In [1]: import numpy as np

In [2]: np.set_printoptions(precision=2, suppress=True, linewidth=160, legacy="1.25")

In [3]: out = np.array([[-1.4, -0.6, 0.6],
   ...:     [1.2, 0.9, 0.0],
   ...:     [-0.7, -0.7, 1.5],
   ...:     [-0.6, 0.6, 0.0]])

In [4]: C = np.array([[-0.5, 0.6, 0.4, 0.3, 1.4],
   ...:     [-1.6, 1.1, 0.0, 1.7, 0.1],
   ...:     [0.7, 0.3, 0.0, 0.4, -0.4]])

In [5]: F = out @ C

In [6]: F
Out[6]: 
array([[ 2.08, -1.32, -0.56, -1.2 , -2.26],
       [-2.04,  1.71,  0.48,  1.89,  1.77],
       [ 2.52, -0.74, -0.28, -0.8 , -1.65],
       [-0.66,  0.3 , -0.24,  0.84, -0.78]])

In [7]: np.linalg.lstsq(F[:-1].T, F[-1])[2]
Out[7]: 3

In [8]: F @ np.linalg.pinv(F) @ F
Out[8]: 
array([[ 2.08, -1.32, -0.56, -1.2 , -2.26],
       [-2.04,  1.71,  0.48,  1.89,  1.77],
       [ 2.52, -0.74, -0.28, -0.8 , -1.65],
       [-0.66,  0.3 , -0.24,  0.84, -0.78]])

In [9]: np.abs(np.diag(np.linalg.qr(F)[1])) > 1e-9
Out[9]: array([ True,  True,  True, False])

In [10]: np.unique(F.round(6), axis=0).shape
Out[10]: (4, 5)

In [11]: r = np.linalg.matrix_rank(F)

In [12]: r
Out[12]: 3

In [13]: ns = np.linalg.svd(F)[2][r:].T

In [14]: np.linalg.matrix_rank(F.T @ F), np.linalg.matrix_rank(F @ F.T)
Out[14]: (3, 3)

In [15]: Uu, sv, VT = np.linalg.svd(F)

In [16]: vecs = VT[:(sv > 1e-8).sum()]

In [17]: rng = np.random.default_rng(1481)

In [18]: x = F[2] + 3 * F[0] + rng.integers(2) * np.eye(5)[4]

In [19]: x
Out[19]: array([ 8.76, -4.7 , -1.96, -4.4 , -7.43])

In [20]: np.allclose(vecs.T @ vecs @ x, x)
Out[20]: False

In [21]: print(np.linalg.matrix_rank(np.vstack([F, x])))
4

In [22]: np.round(np.linalg.norm(x - vecs.T @ vecs @ x), 2)
Out[22]: 0.36

In [23]: Uu, sv, VT = np.linalg.svd(F)

In [24]: print(sv.round(2) + 0)
[6.01 1.44 0.98 0.  ]

In [25]: np.argmax(sv[:-1] / (sv[1:] + 1e-6)) + 1
Out[25]: 3

In [26]: out = Uu[:, :3] @ np.diag(sv[:3]) @ VT[:3]

In [27]: print(np.linalg.matrix_rank(F, rtol=0.05))
3

In [28]: round(np.abs(F - out).max(), 2)
Out[28]: 0.0

In [29]: out
Out[29]: 
array([[ 2.08, -1.32, -0.56, -1.2 , -2.26],
       [-2.04,  1.71,  0.48,  1.89,  1.77],
       [ 2.52, -0.74, -0.28, -0.8 , -1.65],
       [-0.66,  0.3 , -0.24,  0.84, -0.78]])

In [30]: np.linalg.matrix_rank(out)
Out[30]: 3

In [31]: M = np.load("a.npy")

In [32]: M
Out[32]: 
array([[3., 1., 1., 1., 1.],
       [1., 3., 1., 1., 1.],
       [1., 1., 3., 1., 1.],
       [1., 1., 1., 3., 1.],
       [1., 1., 1., 1., 3.]])

In [33]: theta = np.radians(36)

In [34]: r_ = np.eye(5)

In [35]: r_[2, 2] = r_[3, 3] = np.cos(theta)

In [36]: r_[2, 3], r_[3, 2] = -np.sin(theta), np.sin(theta)

In [37]: r_
Out[37]: 
array([[ 1.  ,  0.  ,  0.  ,  0.  ,  0.  ],
       [ 0.  ,  1.  ,  0.  ,  0.  ,  0.  ],
       [ 0.  ,  0.  ,  0.81, -0.59,  0.  ],
       [ 0.  ,  0.  ,  0.59,  0.81,  0.  ],
       [ 0.  ,  0.  ,  0.  ,  0.  ,  1.  ]])

In [38]: out = M @ r_.T

In [39]: np.allclose(np.linalg.norm(M, axis=1), np.linalg.norm(out, axis=1))
Out[39]: True

In [40]: np.allclose(M @ M.T, out @ out.T)
Out[40]: True

In [41]: out = M + rng.integers(-2, 3, (5, 1)) @ rng.integers(-2, 3, (1, 5))

In [42]: out
Out[42]: 
array([[ 4., -1., -1.,  1., -1.],
       [ 3., -1., -3.,  1., -3.],
       [ 3., -3., -1.,  1., -3.],
       [ 1.,  1.,  1.,  3.,  1.],
       [ 1.,  1.,  1.,  1.,  3.]])

In [43]: out - M
Out[43]: 
array([[ 1., -2., -2.,  0., -2.],
       [ 2., -4., -4.,  0., -4.],
       [ 2., -4., -4.,  0., -4.],
       [ 0.,  0.,  0.,  0.,  0.],
       [ 0.,  0.,  0.,  0.,  0.]])

In [44]: np.linalg.matrix_rank(out - M, tol=1e-8)
Out[44]: 1

In [45]: np.linalg.svd(out - M, compute_uv=False)
Out[45]: array([10.82,  0.  ,  0.  ,  0.  ,  0.  ])

In [46]: np.abs(out - M).sum(axis=1)
Out[46]: array([ 7., 14., 14.,  0.,  0.])

In [47]: X = np.loadtxt("data.csv", delimiter=",")

In [48]: X
Out[48]: 
array([[ 3.,  5., -4.],
       [-4.,  3.,  5.],
       [ 5., -4.,  3.]])

In [49]: out = np.linalg.inv(X)

In [50]: out.round(2) + 0
Out[50]: 
array([[0.11, 0.  , 0.14],
       [0.14, 0.11, 0.  ],
       [0.  , 0.14, 0.11]])

In [51]: np.linalg.inv(out)
Out[51]: 
array([[ 3.,  5., -4.],
       [-4.,  3.,  5.],
       [ 5., -4.,  3.]])

In [52]: round(np.linalg.cond(X), 2)
Out[52]: 2.05

In [53]: np.allclose(out, X.T)
Out[53]: False

In [54]: np.round(np.linalg.det(X) * np.linalg.det(out), 2)
Out[54]: 1.0

In [55]: K = np.array([[1.0, 0.2, 0.04, 0.01, 0.0],
    ...:     [0.2, 1.0, 0.2, 0.04, 0.01],
    ...:     [0.04, 0.2, 1.0, 0.2, 0.04],
    ...:     [0.01, 0.04, 0.2, 1.0, 0.2],
    ...:     [0.0, 0.01, 0.04, 0.2, 1.0]])

In [56]: K
Out[56]: 
array([[1.  , 0.2 , 0.04, 0.01, 0.  ],
       [0.2 , 1.  , 0.2 , 0.04, 0.01],
       [0.04, 0.2 , 1.  , 0.2 , 0.04],
       [0.01, 0.04, 0.2 , 1.  , 0.2 ],
       [0.  , 0.01, 0.04, 0.2 , 1.  ]])

In [57]: out = np.array([[2, 0, 1], [0, 1, 2], [0, 2, 2], [2, 0, 0], [1, 1, 1]])

In [58]: out.T @ K.T
Out[58]: 
array([[2.02, 0.49, 0.52, 2.22, 1.4 ],
       [0.28, 1.41, 2.24, 0.64, 1.09],
       [1.48, 2.61, 2.48, 0.69, 1.1 ]])

In [59]: np.linalg.matrix_rank(K @ out)
Out[59]: 3

In [60]: np.linalg.matrix_rank(np.vstack([K, out.T]))
Out[60]: 5

In [61]: np.einsum("ij,ij->i", K, K)
Out[61]: array([1.04, 1.08, 1.08, 1.08, 1.04])

In [62]: x = np.ones(5)

In [63]: for _ in range(7):
    ...:     x = K @ x
    ...:     x /= np.linalg.norm(x)
    ...:     print(round(x @ K @ x, 2))
    ...: 
1.39
1.39
1.4
1.4
1.4
1.4
1.4

In [64]: np.round(np.linalg.eigvalsh(K)[-1], 2)
Out[64]: 1.4

In [65]: x
Out[65]: array([0.32, 0.49, 0.55, 0.49, 0.32])

In [66]: Uu, sv, VT = np.linalg.svd(X, full_matrices=False)

In [67]: np.round(Uu.T @ X @ VT.T, 2) + 0
Out[67]: 
array([[8.19, 0.  , 0.  ],
       [0.  , 8.19, 0.  ],
       [0.  , 0.  , 4.  ]])

In [68]: print(np.round(Uu.T @ Uu, 2) + 0)
[[1. 0. 0.]
 [0. 1. 0.]
 [0. 0. 1.]]

In [69]: E = np.load("m.npy")

In [70]: E
Out[70]: 
array([[ 8,  9,  8,  2],
       [ 8,  5,  5,  0],
       [ 0,  8,  2,  5],
       [ 5,  7,  6,  3],
       [ 4,  5,  0,  8],
       [ 7,  2,  2,  5],
       [ 9,  5,  8,  3],
       [32, 24, 23,  2]])

In [71]: # row 7 dominates

In [72]: u = np.array([3, 0, 0])

In [73]: out = X + np.outer(u, np.eye(3)[0])

In [74]: round(np.linalg.det(out) / np.linalg.det(X), 2), np.round(1 + np.linalg.solve(X, u)[0], 2)
Out[74]: (1.32, 1.32)

In [75]: np.linalg.matrix_rank(out - X)
Out[75]: 1

In [76]: print(out)
[[ 6.  5. -4.]
 [-4.  3.  5.]
 [ 5. -4.  3.]]

In [77]: x = np.array([-1, 5, -3, -2])

In [78]: rhs = E @ x

In [79]: np.linalg.solve(E.T @ E, E.T @ rhs)
Out[79]: array([-1.,  5., -3., -2.])

In [80]: rhs = rhs + 0.02 * rng.normal(size=8)

In [81]: print(rhs)
[  9.02   2.01  23.99   6.01   5.   -12.99 -13.98  15.01]

In [82]: b, *_ = np.linalg.lstsq(E, rhs)

In [83]: print(b.round())
[-1.  5. -3. -2.]

In [84]: b
Out[84]: array([-1.  ,  5.  , -2.99, -2.  ])

In [85]: print(np.round(np.linalg.norm(rhs - E @ b), 2))
0.01

In [86]: [round(float(np.linalg.norm(np.linalg.solve(E.T @ E + lam * np.eye(4), E.T @ rhs))), 2) for lam in (0, 1, 10, 100)]
Out[86]: [6.24, 5.86, 4.11, 1.48]

In [87]: C2 = E.T @ E

In [88]: np.linalg.svd(E, compute_uv=False) ** 2
Out[88]: array([2847.06,  131.91,   48.95,   10.08])

In [89]: (E @ E.T).shape
Out[89]: (8, 8)

In [90]: np.linalg.matrix_rank(C2)
Out[90]: 4

In [91]: print(np.linalg.eigvalsh(C2)[::-1])
[2847.06  131.91   48.95   10.08]

In [92]: out = np.c_[E[:, :1] @ np.array([[-2]]), np.array([0, -2, -6, 1, 6, -3, 0, -5])]

In [93]: out
Out[93]: 
array([[-16,   0],
       [-16,  -2],
       [  0,  -6],
       [-10,   1],
       [ -8,   6],
       [-14,  -3],
       [-18,   0],
       [-64,  -5]])

In [94]: print(np.linalg.norm(np.linalg.qr(E)[0].T @ out, axis=0) ** 2 / ((out ** 2).sum(axis=0) + 1e-12))
[1.   0.32]

In [95]: out = np.array([[0, 1, 2], [1, 2, 0], [0, 0, 2]])

In [96]: mat = np.triu(out, 1)

In [97]: mat
Out[97]: 
array([[0, 1, 2],
       [0, 0, 0],
       [0, 0, 0]])

In [98]: proj = np.triu(np.array([[0, 4, 4], [-4, -3, 1], [-3, -1, 2]]), 1) + np.eye(3)

In [99]: out = proj @ mat @ np.linalg.inv(proj)

In [100]: proj @ mat - mat @ proj
Out[100]: 
array([[ 0.,  0., -1.],
       [ 0.,  0.,  0.],
       [ 0.,  0.,  0.]])

In [101]: np.linalg.cond(mat) > 100
Out[101]: True

In [102]: print(mat @ np.linalg.pinv(mat) @ mat)
[[0. 1. 2.]
 [0. 0. 0.]
 [0. 0. 0.]]

In [103]: np.round(np.trace(np.linalg.pinv(mat) @ mat), 2)
Out[103]: 1.0

In [104]: np.abs(np.diag(np.linalg.qr(mat)[1])) > 1e-9
Out[104]: array([False, False, False])

In [105]: np.unique(mat.round(6), axis=0).shape
Out[105]: (2, 3)

In [106]: r = np.linalg.matrix_rank(mat)

In [107]: r
Out[107]: 1

In [108]: ns = np.linalg.svd(mat)[2][r:].T

In [109]: [int(np.linalg.matrix_rank(mat[:, :j + 1])) for j in range(3)]
Out[109]: [0, 1, 1]

In [110]: np.allclose(mat @ ns, 0)
Out[110]: True

In [111]: np.round(mat @ ns, 2) + 0
Out[111]: 
array([[0., 0.],
       [0., 0.],
       [0., 0.]])

In [112]: print(np.linalg.matrix_rank(mat.T @ mat), np.linalg.matrix_rank(mat @ mat.T))
1 1
